$ ipython --no-banner

In [1]: import numpy as np

In [2]: from numpy import linalg as LA

In [3]: np.set_printoptions(precision=1, suppress=True, linewidth=120)

In [4]: rd = lambda a: np.round(a, 1) + 0

In [5]: data = np.load("w.npy")

In [6]: print(data)
[[1 0 0 0]
 [3 1 0 0]
 [0 2 1 0]
 [3 3 3 1]]

In [7]: print(LA.matrix_rank(data - data[0, 0] * np.eye(4)))
3

In [8]: out = np.array([[1, 0], [3, 0], [2, 0], [3, 1]])

In [9]: print(LA.matrix_rank(data @ out))
2

In [10]: print(np.einsum("ij,ij->i", data, data))
[ 1 10  5 28]

In [11]: U, sig, Vh = LA.svd(data)

In [12]: print(rd(sig))
[6.1 2.5 1.  0.1]

In [13]: out = U[:, :3] @ np.diag(sig[:3]) @ Vh[:3]

In [14]: print(LA.matrix_rank(out))
3

In [15]: print(rd(LA.norm(data - out) / LA.norm(data)))
0.0

In [16]: print(LA.matrix_rank(data, rtol=0.05))
3

In [17]: print(rd(LA.norm(data - out, 2)), rd(sig[3]))
0.1 0.1

In [18]: out = np.array([[3, 6], [0, 9]])

In [19]: X = np.tile(out, (2, 2))

In [20]: print(X)
[[3 6 3 6]
 [0 9 0 9]
 [3 6 3 6]
 [0 9 0 9]]

In [21]: # row 2 repeats row 0

In [22]: rk = LA.matrix_rank(X)

In [23]: print(rk)
2

In [24]: N = LA.svd(X)[2][rk:].T

In [25]: print([int(LA.matrix_rank(X[:, :j + 1])) for j in range(4)])
[1, 2, 2, 2]

In [26]: print(LA.matrix_rank(X.T @ X), LA.matrix_rank(X @ X.T))
2 2

In [27]: print(np.allclose(X @ N, 0))
True

In [28]: print(N.shape)
(4, 2)

In [29]: print([int(LA.matrix_rank(X[:i])) for i in range(1, len(X) + 1)])
[1, 2, 2, 2]

In [30]: print([int(LA.matrix_rank(np.delete(X, i, axis=0))) for i in range(4)])
[2, 2, 2, 2]

In [31]: E = np.array([[0, 1, 1, 0], [1, 0, 0, 1], [1, 0, 0, 1], [0, 1, 1, 0]])

In [32]: # rows 1 and 2 are equal

In [33]: rng = np.random.default_rng(96)

In [34]: lab = rng.permutation(4)

In [35]: print(lab)
[1 2 0 3]

In [36]: out = E[lab][:, lab]

In [37]: print(np.allclose(out, E))
False

In [38]: print(np.trace(out))
0

In [39]: print(np.diag(out))
[0 0 0 0]

In [40]: print(rd(LA.det(out)), rd(LA.det(E[lab])))
0.0 0.0

In [41]: print(out)
[[0 0 1 1]
 [0 0 1 1]
 [1 1 0 0]
 [1 1 0 0]]

In [42]: print(np.argwhere(np.triu(E)))
[[0 1]
 [0 2]
 [1 3]
 [2 3]]

In [43]: print(E @ E)
[[2 0 0 2]
 [0 2 2 0]
 [0 2 2 0]
 [2 0 0 2]]

In [44]: L = np.diag(E.sum(axis=1)) - E

In [45]: print((LA.eigvalsh(L) < 1e-8).sum())
1

In [46]: print(rd(LA.eigvalsh(L)))
[0. 2. 2. 4.]

In [47]: print(LA.matrix_rank(L))
3

In [48]: print(L)
[[ 2 -1 -1  0]
 [-1  2  0 -1]
 [-1  0  2 -1]
 [ 0 -1 -1  2]]

In [49]: W = np.array([[2, 1, 0], [1, 3, 0], [0, 0, 3], [1, 3, 2]])

In [50]: c = np.array([3, -5, -3])

In [51]: H = np.maximum(E @ W + c, 0)

In [52]: print(H)
[[4 0 0]
 [6 0 0]
 [6 0 0]
 [4 0 0]]

In [53]: print(LA.matrix_rank(H))
1

In [54]: print((H > 0).astype(int))
[[1 0 0]
 [1 0 0]
 [1 0 0]
 [1 0 0]]

In [55]: print((H > 0).mean(axis=0))
[1. 0. 0.]

In [56]: cent = np.array([[1, 1, 0], [3, 1, 2], [0, 0, 0]])

In [57]: print(W @ cent)
[[ 5  3  2]
 [10  4  6]
 [ 0  0  0]
 [10  4  6]]

In [58]: print((H @ cent).round(6).argmax(axis=1))
[0 0 0 0]

In [59]: gram = E.T @ E

In [60]: print(rd(LA.eigvalsh(gram)[::-1]))
[4. 4. 0. 0.]

In [61]: print(gram)
[[2 0 0 2]
 [0 2 2 0]
 [0 2 2 0]
 [2 0 0 2]]

In [62]: print(rd(LA.svd(E, compute_uv=False) ** 2))
[4. 4. 0. 0.]

In [63]: print((E @ E.T).shape)
(4, 4)

In [64]: print(np.trace(gram), (E ** 2).sum())
8 8

In [65]: r0 = np.array([3, 0, 0, 1])

In [66]: W0 = 2 * np.eye(4) + np.outer(r0, r0)

In [67]: print(W0)
[[11.  0.  0.  3.]
 [ 0.  2.  0.  0.]
 [ 0.  0.  2.  0.]
 [ 3.  0.  0.  3.]]

In [68]: print(np.count_nonzero(W0))
6

In [69]: print(rd(LA.svd(W0, compute_uv=False)))
[12.  2.  2.  2.]

In [70]: print(np.diff(W0, axis=0))
[[-11.   2.   0.  -3.]
 [  0.  -2.   2.   0.]
 [  3.   0.  -2.   3.]]

In [71]: print(W0 - W0[0])
[[  0.   0.   0.   0.]
 [-11.   2.   0.  -3.]
 [-11.   0.   2.  -3.]
 [ -8.   0.   0.   0.]]

In [72]: print(W0.sum(axis=1))
[14.  2.  2.  6.]

In [73]: print((W0 != 0).astype(int))
[[1 0 0 1]
 [0 1 0 0]
 [0 0 1 0]
 [1 0 0 1]]

In [74]: print(rd(LA.det(W0)))
96.0

In [75]: print(rd(np.sort(LA.eigvals(W0).real)))
[ 2.  2.  2. 12.]

In [76]: out = LA.inv(W0)

In [77]: print(np.allclose(out, W0.T))
False

In [78]: print(rd(LA.det(W0) * out))
[[ 12.   0.   0. -12.]
 [  0.  48.   0.   0.]
 [  0.   0.  48.   0.]
 [-12.   0.   0.  44.]]

In [79]: print(np.poly(data))
[ 1. -4.  6. -4.  1.]

In [80]: print(rd(LA.det(data.T)))
1.0

In [81]: mat = np.load("run15.npy")

In [82]: print(mat)
[[-8  0]
 [ 0  4]]

In [83]: print(rd(LA.norm(mat)))
8.9

In [84]: print(mat - mat[0])
[[0 0]
 [8 4]]

In [85]: print(np.unravel_index(np.abs(mat).argmax(), mat.shape))
(np.int64(0), np.int64(0))

In [86]: print(rd(LA.svd(mat, compute_uv=False)))
[8. 4.]

In [87]: print(np.diff(mat, axis=0))
[[8 4]]

In [88]: print(mat.shape)
(2, 2)

In [89]: print(mat.sum(axis=1))
[-8  4]

In [90]: LA.rank(mat)
Traceback (most recent call last):
  Cell In[90], line 1
    LA.rank(mat)
AttributeError: module 'numpy.linalg' has no attribute 'rank'


In [91]: print(LA.matrix_rank(mat))
2

In [92]: print(np.count_nonzero(mat))
2

In [93]: print(mat.sum(axis=0))
[-8  4]

In [94]: print(np.abs(mat).max())
8

In [95]: gram = mat.T @ mat

In [96]: print(LA.matrix_rank(gram))
2

In [97]: print(np.diag(gram))
[64 16]

In [98]: print(np.trace(gram), (mat ** 2).sum())
80 80

In [99]: ev, evecs = LA.eigh(mat)

In [100]: print(np.unique(ev.round(6) + 0, return_counts=True)[1])
[1 1]

In [101]: print(evecs.T @ mat @ evecs)
[[-8.  0.]
 [ 0.  4.]]

In [102]: print(np.abs(evecs[:, -1]).round(6).argmax())
1

In [103]: K = np.array([[-0.9, 0.3, 0.1],
     ...:     [-2.1, 0.8, -1.0],
     ...:     [-0.4, 0.2, -1.1],
     ...:     [-1.3, 0.3, 0.8],
     ...:     [1.4, -0.6, -1.9],
     ...:     [0.4, -0.2, 0.9],
     ...:     [3.4, -1.2, -0.3],
     ...:     [2.0, -0.7, 1.0],
     ...:     [0.2, -0.1, 0.1],
     ...:     [2.3, -0.8, 0.8],
     ...:     [6.5, -2.1, 0.8],
     ...:     [0.3, -0.3, 0.6]])

In [104]: print(K)
[[-0.9  0.3  0.1]
 [-2.1  0.8 -1. ]
 [-0.4  0.2 -1.1]
 [-1.3  0.3  0.8]
 [ 1.4 -0.6 -1.9]
 [ 0.4 -0.2  0.9]
 [ 3.4 -1.2 -0.3]
 [ 2.  -0.7  1. ]
 [ 0.2 -0.1  0.1]
 [ 2.3 -0.8  0.8]
 [ 6.5 -2.1  0.8]
 [ 0.3 -0.3  0.6]]

In [105]: print(np.allclose(X, X.T))
False

In [106]: print(np.allclose(X @ X.T, X.T @ X))
False

In [107]: print(LA.matrix_power(X, 2))
[[ 18 144  18 144]
 [  0 162   0 162]
 [ 18 144  18 144]
 [  0 162   0 162]]

In [108]: print(np.trace(X))
24

In [109]: Xc = K - K.mean(axis=0)

In [110]: U, sig, Vh = LA.svd(Xc, full_matrices=False)

In [111]: print(rd(np.abs(Vh[-1])))
[0.3 0.9 0. ]

In [112]: print((np.sign(U[:, 0]) == np.sign(U[0, 0])).astype(int))
[1 1 1 1 0 1 0 0 1 0 0 1]

In [113]: arr = np.array([[1, 2, 0, 0], [2, 2, 0, 3], [3, 1, 1, 1]])

In [114]: U, sig, Vh = LA.svd(arr, full_matrices=False)

In [115]: print(rd(U.T @ arr @ Vh.T))
[[5.3 0.  0. ]
 [0.  1.8 0. ]
 [0.  0.  1.5]]

In [116]: print(rd(U.T @ U))
[[1. 0. 0.]
 [0. 1. 0.]
 [0. 0. 1.]]

In [117]: print(rd(np.abs(Vh[0])))
[0.7 0.5 0.1 0.5]

In [118]: print(rd(Vh @ Vh.T))
[[1. 0. 0.]
 [0. 1. 0.]
 [0. 0. 1.]]

In [119]: print((sig > 1e-8).sum())
3

In [120]: print(U.shape, sig.shape, Vh.shape)
(3, 3) (3,) (3, 4)

In [121]: F = np.load("arr.npy")

In [122]: print(F)
[[-4 -9]
 [-9 -4]]

In [123]: x = np.array([0, 1])

In [124]: y = F @ x

In [125]: print(y)
[-9 -4]

In [126]: print(rd(LA.solve(F, -3 * y)))
[ 0. -3.]

In [127]: print(rd(LA.solve(F, y + F[:, 0])))
[1. 1.]

In [128]: print(rd(LA.solve(F, y)))
[0. 1.]

In [129]: print(rd(LA.solve(F.T, F[0])))
[1. 0.]

In [130]: print(LA.matrix_power(F, 3))
[[-1036 -1161]
 [-1161 -1036]]

In [131]: print((F + F.T) / 2)
[[-4. -9.]
 [-9. -4.]]

In [132]: print(np.trace(F))
-8

In [133]: print(rd(np.sort(np.abs(LA.eigvals(F)))))
[ 5. 13.]

In [134]: print(rd(LA.det(F)))
-65.0

In [135]: print((F - F.T) / 2)
[[0. 0.]
 [0. 0.]]

In [136]: print(np.allclose(F, F.T))
True

In [137]: O, evecs = LA.qr(F[:, :1])[0], LA.qr(F[:, 1:])[0]

In [138]: sig = LA.svd(O.T @ evecs, compute_uv=False)

In [139]: print(rd(sig))
[0.7]

In [140]: print(rd(np.degrees(np.arccos(sig.clip(0, 1)))))
[42.1]

In [141]: print(rd(LA.norm(O @ O.T - evecs @ evecs.T, 2)))
0.7

In [142]: x = np.array([-2, 4])

In [143]: y = F @ x

In [144]: c, lr = np.zeros(2), 1 / LA.norm(F, 2) ** 2

In [145]: for i in range(150):
     ...:     c -= lr * F.T @ (F @ c - y)
     ...:     if i % 50 == 0: print(i, round(LA.norm(F @ c - y), 1))
     ...: 
0 18.1
50 0.0
100 0.0

In [146]: print(rd(LA.cond(F)))
2.6

In [147]: print(rd(c))
[-2.  4.]
